$ python -q
>>> import numpy as np
>>> np.set_printoptions(suppress=True, linewidth=140)
>>> def rnd(a):
...     return np.round(a, 2) + 0
... 
>>> arr = np.load("data.npy")
>>> rnd(arr)
array([[-0.66,  8.4 , -2.14, -4.94],
       [ 5.04,  1.43, -7.84,  3.33],
       [-3.42, -6.04,  7.19,  0.4 ],
       [-4.64,  4.06,  5.23, -5.88],
       [-2.41,  7.63,  0.69, -5.95],
       [-5.15,  1.05,  7.09, -4.71],
       [ 5.12, -1.47, -6.89,  4.91],
       [ 4.93, -2.9 , -6.09,  5.51],
       [-4.63, -3.35,  7.96, -1.99],
       [ 5.15,  0.12, -7.52,  4.11],
       [ 0.38, -8.43,  2.56,  4.72]])
>>> np.linalg.matrix_rank(arr, rtol=0.1)
np.int64(2)
>>> np.linalg.cond(arr) > 100
np.True_
>>> M2 = arr / np.linalg.norm(arr, axis=1, keepdims=True)
>>> C2 = M2 @ M2.T
>>> rnd(C2[0])
array([ 1.  ,  0.09, -0.66,  0.55,  0.94,  0.2 , -0.25, -0.42, -0.32, -0.07, -1.  ])
>>> rnd(np.linalg.norm(M2, axis=1))
array([1., 1., 1., 1., 1., 1., 1., 1., 1., 1., 1.])
>>> (np.abs(C2) > 0.9).astype(int)
array([[1, 0, 0, 0, 1, 0, 0, 0, 0, 0, 1],
       [0, 1, 0, 0, 0, 1, 1, 0, 1, 1, 0],
       [0, 0, 1, 0, 0, 0, 0, 0, 1, 0, 0],
       [0, 0, 0, 1, 0, 1, 1, 1, 0, 0, 0],
       [1, 0, 0, 0, 1, 0, 0, 0, 0, 0, 1],
       [0, 1, 0, 1, 0, 1, 1, 1, 0, 1, 0],
       [0, 1, 0, 1, 0, 1, 1, 1, 0, 1, 0],
       [0, 0, 0, 1, 0, 1, 1, 1, 0, 1, 0],
       [0, 1, 1, 0, 0, 0, 0, 0, 1, 1, 0],
       [0, 1, 0, 0, 0, 1, 1, 1, 1, 1, 0],
       [1, 0, 0, 0, 1, 0, 0, 0, 0, 0, 1]])
>>> np.argwhere(np.triu(np.abs(C2) > 0.95, 1))
array([[ 0, 10],
       [ 1,  5],
       [ 1,  8],
       [ 1,  9],
       [ 3,  7],
       [ 5,  6],
       [ 5,  7],
       [ 5,  9],
       [ 6,  7],
       [ 6,  9]])
>>> C2 = np.cov(arr, rowvar=False)
>>> rnd(np.corrcoef(arr.T))
array([[ 1.  , -0.13, -0.95,  0.82],
       [-0.13,  1.  , -0.18, -0.68],
       [-0.95, -0.18,  1.  , -0.6 ],
       [ 0.82, -0.68, -0.6 ,  1.  ]])
>>> rnd(np.corrcoef(arr[:, 1], arr[:, 2])[0, 1])
np.float64(-0.18)
>>> print(np.argsort(-arr.std(axis=0).round(6), kind="stable"))
[2 1 3 0]
>>> rnd(np.median(arr, axis=0))
array([-0.66,  0.12,  0.69,  0.4 ])
>>> X = np.load("case16.npy")
>>> X
array([[ 0.6,  0.3],
       [ 0.2, -1.5],
       [ 0.7,  0.9],
       [ 0.1, -5.1]])
>>> M2 = np.array([[2, 1, -1], [0, -3, -1]])
>>> rnd(M2.T @ X.T)
array([[ 1.2,  0.4,  1.4,  0.2],
       [-0.3,  4.7, -2. , 15.4],
       [-0.9,  1.3, -1.6,  5. ]])
>>> np.linalg.matrix_rank(np.vstack([X, M2.T]))
np.int64(2)
>>> rnd(np.einsum("ik,kj->ji", X, M2))
array([[ 1.2,  0.4,  1.4,  0.2],
       [-0.3,  4.7, -2. , 15.4],
       [-0.9,  1.3, -1.6,  5. ]])
>>> rnd(np.einsum("ij->j", X))
array([ 1.6, -5.4])
>>> print(np.linalg.matrix_rank(X @ M2))
2
>>> rnd(X @ M2)
array([[ 1.2, -0.3, -0.9],
       [ 0.4,  4.7,  1.3],
       [ 1.4, -2. , -1.6],
       [ 0.2, 15.4,  5. ]])
>>> r0, r1 = X[0], X[1]
>>> rnd(r0 @ r1)
np.float64(-0.33)
>>> p = (r0 @ r1) / (r0 @ r0) * r0
>>> print(rnd(r1 - p))
[ 0.64 -1.28]
>>> rnd((r1 - p) @ r0)
np.float64(0.0)
>>> np.linalg.matrix_rank(np.outer(r0, r1))
np.int64(1)
>>> rnd(np.outer(r0, r1))
array([[ 0.12, -0.9 ],
       [ 0.06, -0.45]])
>>> F = np.load("w.npy")
>>> F
array([[0, 0, 0, 1, 0],
       [0, 0, 1, 0, 0],
       [0, 0, 0, 0, 1],
       [1, 0, 0, 0, 0],
       [0, 1, 0, 0, 0]])
>>> # 2 groups of indices that never mix
>>> rng = np.random.default_rng(1533)
>>> labels = rng.permutation(5)
>>> M2 = F[:, labels] * rng.choice([-1, 1], 5)
>>> M2
array([[ 0,  0,  0,  1,  0],
       [ 1,  0,  0,  0,  0],
       [ 0,  0, -1,  0,  0],
       [ 0,  0,  0,  0,  1],
       [ 0, -1,  0,  0,  0]])
>>> Uu, _, vt = np.linalg.svd(F.T @ M2)
>>> Uu @ vt
array([[ 0.,  0.,  0.,  0.,  1.],
       [ 0., -1.,  0.,  0.,  0.],
       [ 1.,  0.,  0.,  0.,  0.],
       [ 0.,  0.,  0.,  1.,  0.],
       [ 0.,  0., -1.,  0.,  0.]])
>>> rnd(np.linalg.lstsq(F, M2)[0])
array([[ 0.,  0.,  0.,  0.,  1.],
       [ 0., -1.,  0.,  0.,  0.],
       [ 1.,  0.,  0.,  0.,  0.],
       [ 0.,  0.,  0.,  1.,  0.],
       [ 0.,  0., -1.,  0.,  0.]])
>>> M2 = np.array([[1, -1, -2], [1, 0, 3], [-1, 0, 3], [1, 2, -3], [0, 3, 1]])
>>> M2.T @ F.T
array([[ 1, -1,  0,  1,  1],
       [ 2,  0,  3, -1,  0],
       [-3,  3,  1, -2,  3]])
>>> np.einsum("ij,ij->i", F, F)
array([1, 1, 1, 1, 1])
>>> print(np.einsum("ik,kj->ji", F, M2))
[[ 1 -1  0  1  1]
 [ 2  0  3 -1  0]
 [-3  3  1 -2  3]]
>>> np.linalg.matrix_rank(F @ M2)
np.int64(3)
>>> np.vstack([F, M2.T]).shape
(8, 5)
>>> np.linalg.matrix_rank(np.vstack([F, M2.T]))
np.int64(5)
>>> m1 = np.load("x.npy")
>>> print(m1)
[[  6.   0. -14.  14.]
 [ 13. -12. -15.  10.]
 [-13.  10.   7.  -4.]
 [-13.  10.  15. -12.]]
>>> r0 = np.array([5, 3, 5, 6])
>>> M2 = m1 + np.outer(r0, np.eye(4)[3])
>>> print(M2)
[[  6.   0. -14.  19.]
 [ 13. -12. -15.  13.]
 [-13.  10.   7.   1.]
 [-13.  10.  15.  -6.]]
>>> M2 = np.array([[1, 3, -3, -1, -3],
...     [1, -1, 3, -3, -3],
...     [1, -2, 3, -1, 3],
...     [1, 3, -2, -2, 2],
...     [2, 0, 1, -1, -2]])
>>> M2[-1] = M2[0]
>>> W0 = M2 + 0.3 * np.eye(5)
>>> W0
array([[ 1.3,  3. , -3. , -1. , -3. ],
       [ 1. , -0.7,  3. , -3. , -3. ],
       [ 1. , -2. ,  3.3, -1. ,  3. ],
       [ 1. ,  3. , -2. , -1.7,  2. ],
       [ 1. ,  3. , -3. , -1. , -2.7]])
>>> Uu, sig, vt = np.linalg.svd(W0, full_matrices=False)
>>> rnd(np.abs(vt[0]))
array([0.12, 0.59, 0.65, 0.1 , 0.45])
>>> rnd(sig / sig[0])
array([1.  , 0.63, 0.47, 0.1 , 0.  ])
>>> print(rnd(sig))
[9.02 5.69 4.22 0.86 0.02]
>>> rnd(np.sqrt((sig ** 2).sum())), rnd(np.linalg.norm(W0))
(np.float64(11.5), np.float64(11.5))
>>> rnd(np.cumsum(sig ** 2) / np.sum(sig ** 2))
array([0.62, 0.86, 0.99, 1.  , 1.  ])
>>> M2 = np.linalg.inv(W0)
>>> rnd(np.linalg.det(W0) * np.linalg.det(M2))
np.float64(1.0)
>>> np.allclose(M2, W0.T)
False
>>> print(rnd(np.linalg.slogdet(W0)[0]))
1.0
>>> rnd(np.linalg.inv(M2))
array([[ 1.3,  3. , -3. , -1. , -3. ],
       [ 1. , -0.7,  3. , -3. , -3. ],
       [ 1. , -2. ,  3.3, -1. ,  3. ],
       [ 1. ,  3. , -2. , -1.7,  2. ],
       [ 1. ,  3. , -3. , -1. , -2.7]])
>>> rnd(W0 @ M2)
array([[1., 0., 0., 0., 0.],
       [0., 1., 0., 0., 0.],
       [0., 0., 1., 0., 0.],
       [0., 0., 0., 1., 0.],
       [0., 0., 0., 0., 1.]])
>>> [round(float(x), 2) for x in np.linalg.svd(W0, compute_uv=False)[:3]]
[9.02, 5.69, 4.22]
>>> print(np.linalg.cond(W0) > 100)
True
>>> np.argsort(-np.linalg.norm(W0, axis=0).round(6), kind="stable")[:3]
array([2, 4, 1])
>>> round(np.log10(np.linalg.cond(W0)))
3
>>> M2 = W0 + rng.integers(-2, 3, (5, 4)) @ rng.integers(-2, 3, (4, 5))
>>> print(rnd(M2))
[[11.3 -3.   1.   3.  -3. ]
 [ 1.  -2.7  4.  -4.  -3. ]
 [ 3.   0.  -0.7  3.   1. ]
 [ 0.   8.   1.  -4.7  4. ]
 [ 0.  -2.  -7.  -1.  -6.7]]
>>> np.abs(M2 - W0).sum(axis=1)
array([24.,  4., 14., 14., 14.])
>>> E = np.array([[2.4, -0.4, 0.5, 0.5, -1.7],
...     [0.9, 1.1, -0.9, -1.0, -0.2],
...     [1.1, -1.0, 0.6, -1.9, 0.8],
...     [0.7, -0.3, -0.5, -0.6, -0.2]])
>>> E
array([[ 2.4, -0.4,  0.5,  0.5, -1.7],
       [ 0.9,  1.1, -0.9, -1. , -0.2],
       [ 1.1, -1. ,  0.6, -1.9,  0.8],
       [ 0.7, -0.3, -0.5, -0.6, -0.2]])
>>> Uu, sig, vt = np.linalg.svd(E, full_matrices=False)
>>> print(rnd(Uu.T @ Uu))
[[1. 0. 0. 0.]
 [0. 1. 0. 0.]
 [0. 0. 1. 0.]
 [0. 0. 0. 1.]]
>>> print(rnd(np.abs(vt[0])))
[0.88 0.17 0.09 0.24 0.36]
>>> rnd(Uu.T @ E @ vt.T)
array([[3.26, 0.  , 0.  , 0.  ],
       [0.  , 2.6 , 0.  , 0.  ],
       [0.  , 0.  , 1.88, 0.  ],
       [0.  , 0.  , 0.  , 0.54]])
>>> rnd(np.cumsum(sig ** 2) / np.sum(sig ** 2))
array([0.5 , 0.82, 0.99, 1.  ])
>>> print(rnd(sig / sig[0]))
[1.   0.8  0.58 0.16]
